>>> import numpy as np
>>> np.set_printoptions(precision=3, suppress=True, linewidth=120)
>>> def rnd(a):
...     return np.round(a, 3) + 0
... 
>>> arr = np.load("arr.npy")
>>> arr
array([[ 3.,  3., -3.],
       [ 0., -3.,  6.],
       [ 0., -3.,  6.]])
>>> rk = np.linalg.matrix_rank(arr)
>>> rk
np.int64(2)
>>> ns = np.linalg.svd(arr)[2][rk:].T
>>> rnd(ns[:, 0] / ns[np.abs(ns[:, 0]).round(6).argmax(), 0])
array([-0.5,  1. ,  0.5])
>>> [int(np.linalg.matrix_rank(arr[:i])) for i in range(1, len(arr) + 1)]
[1, 2, 2]
>>> rng = np.random.default_rng(8567)
>>> A2 = arr + rng.integers(-2, 3, (3, 2)) @ rng.integers(-2, 3, (2, 3))
>>> A2
array([[ 7.,  5., -3.],
       [-2., -7.,  6.],
       [ 6.,  1.,  6.]])
>>> np.linalg.matrix_rank(A2 - arr, tol=1e-8)
np.int64(2)
>>> A2 - arr
array([[ 4.,  2.,  0.],
       [-2., -4.,  0.],
       [ 6.,  4.,  0.]])
>>> rnd(np.linalg.svd(A2 - arr, compute_uv=False))
array([9.34 , 2.184, 0.   ])
>>> rnd(np.linalg.norm(arr, 2) / np.linalg.norm(arr))
np.float64(0.961)
>>> np.linalg.cond(arr) > 100
np.True_
>>> Uu, s, Vt = np.linalg.svd(arr)
>>> evecs = Vt[:(s > 1e-8).sum()]
>>> x0 = arr[1] + 3 * arr[0] + rng.integers(2) * np.eye(3)[1]
>>> x0
array([ 9.,  6., -3.])
>>> rnd(evecs.T @ evecs)
array([[ 0.833,  0.333,  0.167],
       [ 0.333,  0.333, -0.333],
       [ 0.167, -0.333,  0.833]])
>>> X = np.array([[0, 0, 0, 0, 0, 0],
...     [-12, 0, 0, -8, -4, 0],
...     [-9, 0, 0, -6, -3, 0],
...     [-9, 0, 0, -6, -3, 0]])
>>> x0 = np.array([-1, 3, -3, -2, 3, 0])
>>> X @ (2 * x0)
array([ 0, 32, 24, 24])
>>> X @ x0
array([ 0, 16, 12, 12])
>>> print((X @ x0).argmax())
1
>>> np.einsum("ij,j->i", X, x0)
array([ 0, 16, 12, 12])
>>> print(X @ np.eye(6)[1])
[0. 0. 0. 0.]
>>> Uu, s, Vt = np.linalg.svd(X)
>>> evecs = Vt[:(s > 1e-8).sum()]
>>> x0 = X[2] + 5 * X[3] + rng.integers(2) * np.eye(6)[0]
>>> x0
array([-53.,   0.,   0., -36., -18.,   0.])
>>> rnd(evecs.T @ evecs)
array([[0.643, 0.   , 0.   , 0.429, 0.214, 0.   ],
       [0.   , 0.   , 0.   , 0.   , 0.   , 0.   ],
       [0.   , 0.   , 0.   , 0.   , 0.   , 0.   ],
       [0.429, 0.   , 0.   , 0.286, 0.143, 0.   ],
       [0.214, 0.   , 0.   , 0.143, 0.071, 0.   ],
       [0.   , 0.   , 0.   , 0.   , 0.   , 0.   ]])
>>> rnd(np.diag(evecs.T @ evecs))
array([0.643, 0.   , 0.   , 0.286, 0.071, 0.   ])
>>> print(rnd(np.linalg.norm(x0 - evecs.T @ evecs @ x0)))
0.598
>>> np.allclose(evecs.T @ evecs @ x0, x0)
False
>>> np.linalg.matrix_rank(np.vstack([X, x0]))
np.int64(2)
>>> M = np.load("block8.npy")
>>> M
array([[ 1,  1,  0,  0,  3,  6,  1,  4,  4,  5],
       [ 0,  0,  3,  4,  0,  2,  5,  0,  0,  0],
       [ 1,  1,  2,  3,  5,  9,  7,  1,  0,  5],
       [ 1,  1,  6,  5,  0,  0,  3,  0,  0,  0],
       [ 0,  0,  0,  0,  0,  0,  0,  0,  1,  0],
       [ 1,  1,  0,  0,  0,  0,  0,  0,  1,  0],
       [ 5,  5,  0,  0,  0,  0,  0,  6, 10,  0],
       [ 0,  0,  0,  2,  0,  4,  5,  0,  0,  1],
       [11, 11, 11,  8, 13, 11,  9, 11,  7,  6],
       [ 0,  0,  0,  0,  0,  0,  0,  0,  0,  0]])
>>> np.linalg.cond(M) > 100
np.True_
>>> np.linalg.matrix_rank(M, rtol=0.1)
np.int64(4)
>>> (M + M.T) / 2
array([[1. , 0.5, 0.5, 0.5, 1.5, 3.5, 3. , 2. , 7.5, 2.5],
       [0.5, 0. , 2. , 2.5, 0. , 1.5, 5. , 0. , 5.5, 0. ],
       [0.5, 2. , 2. , 4.5, 2.5, 4.5, 3.5, 0.5, 5.5, 2.5],
       [0.5, 2.5, 4.5, 5. , 0. , 0. , 1.5, 1. , 4. , 0. ],
       [1.5, 0. , 2.5, 0. , 0. , 0. , 0. , 0. , 7. , 0. ],
       [3.5, 1.5, 4.5, 0. , 0. , 0. , 0. , 2. , 6. , 0. ],
       [3. , 5. , 3.5, 1.5, 0. , 0. , 0. , 5.5, 9.5, 0. ],
       [2. , 0. , 0.5, 1. , 0. , 2. , 5.5, 0. , 5.5, 0.5],
       [7.5, 5.5, 5.5, 4. , 7. , 6. , 9.5, 5.5, 7. , 3. ],
       [2.5, 0. , 2.5, 0. , 0. , 0. , 0. , 0.5, 3. , 0. ]])
>>> np.allclose(M, M.T)
False
>>> (M - M.T) / 2
array([[ 0. ,  0.5, -0.5, -0.5,  1.5,  2.5, -2. ,  2. , -3.5,  2.5],
       [-0.5,  0. ,  1. ,  1.5,  0. ,  0.5,  0. ,  0. , -5.5,  0. ],
       [ 0.5, -1. ,  0. , -1.5,  2.5,  4.5,  3.5,  0.5, -5.5,  2.5],
       [ 0.5, -1.5,  1.5,  0. ,  0. ,  0. ,  1.5, -1. , -4. ,  0. ],
       [-1.5,  0. , -2.5,  0. ,  0. ,  0. ,  0. ,  0. , -6. ,  0. ],
       [-2.5, -0.5, -4.5,  0. ,  0. ,  0. ,  0. , -2. , -5. ,  0. ],
       [ 2. ,  0. , -3.5, -1.5,  0. ,  0. ,  0. ,  0.5,  0.5,  0. ],
       [-2. ,  0. , -0.5,  1. ,  0. ,  2. , -0.5,  0. , -5.5,  0.5],
       [ 3.5,  5.5,  5.5,  4. ,  6. ,  5. , -0.5,  5.5,  0. ,  3. ],
       [-2.5,  0. , -2.5,  0. ,  0. ,  0. ,  0. , -0.5, -3. ,  0. ]])
>>> np.linalg.matrix_power(M, 2)
array([[ 56,  56,  47,  44,  55,  68,  62,  54,  51,  33],
       [ 34,  34,  30,  29,  15,  27,  33,  33,  52,  15],
       [ 50,  50,  25,  27,  13,  30,  34,  48,  88,  16],
       [ 27,  27,  45,  47,  33,  62,  63,  28,  34,  35],
       [ 11,  11,  11,   8,  13,  11,   9,  11,   7,   6],
       [ 12,  12,  14,  12,  16,  19,  15,  15,  11,  11],
       [115, 115, 125, 112, 145, 174, 150, 130,  90,  91],
       [ 31,  31,  12,  10,   0,   0,   6,  30,  54,   0],
       [163, 163, 180, 195, 179, 308, 285, 186, 207, 163],
       [  0,   0,   0,   0,   0,   0,   0,   0,   0,   0]])
>>> rnd(np.linalg.det(M))
np.float64(0.0)
>>> M @ M
array([[ 56,  56,  47,  44,  55,  68,  62,  54,  51,  33],
       [ 34,  34,  30,  29,  15,  27,  33,  33,  52,  15],
       [ 50,  50,  25,  27,  13,  30,  34,  48,  88,  16],
       [ 27,  27,  45,  47,  33,  62,  63,  28,  34,  35],
       [ 11,  11,  11,   8,  13,  11,   9,  11,   7,   6],
       [ 12,  12,  14,  12,  16,  19,  15,  15,  11,  11],
       [115, 115, 125, 112, 145, 174, 150, 130,  90,  91],
       [ 31,  31,  12,  10,   0,   0,   6,  30,  54,   0],
       [163, 163, 180, 195, 179, 308, 285, 186, 207, 163],
       [  0,   0,   0,   0,   0,   0,   0,   0,   0,   0]])
>>> rnd(np.sort(np.abs(np.linalg.eigvals(M))))
array([ 0.   ,  0.   ,  0.255,  0.428,  1.776,  1.776,  2.566,  7.48 ,  7.48 , 23.885])
>>> np.allclose(M @ M.T, M.T @ M)
False
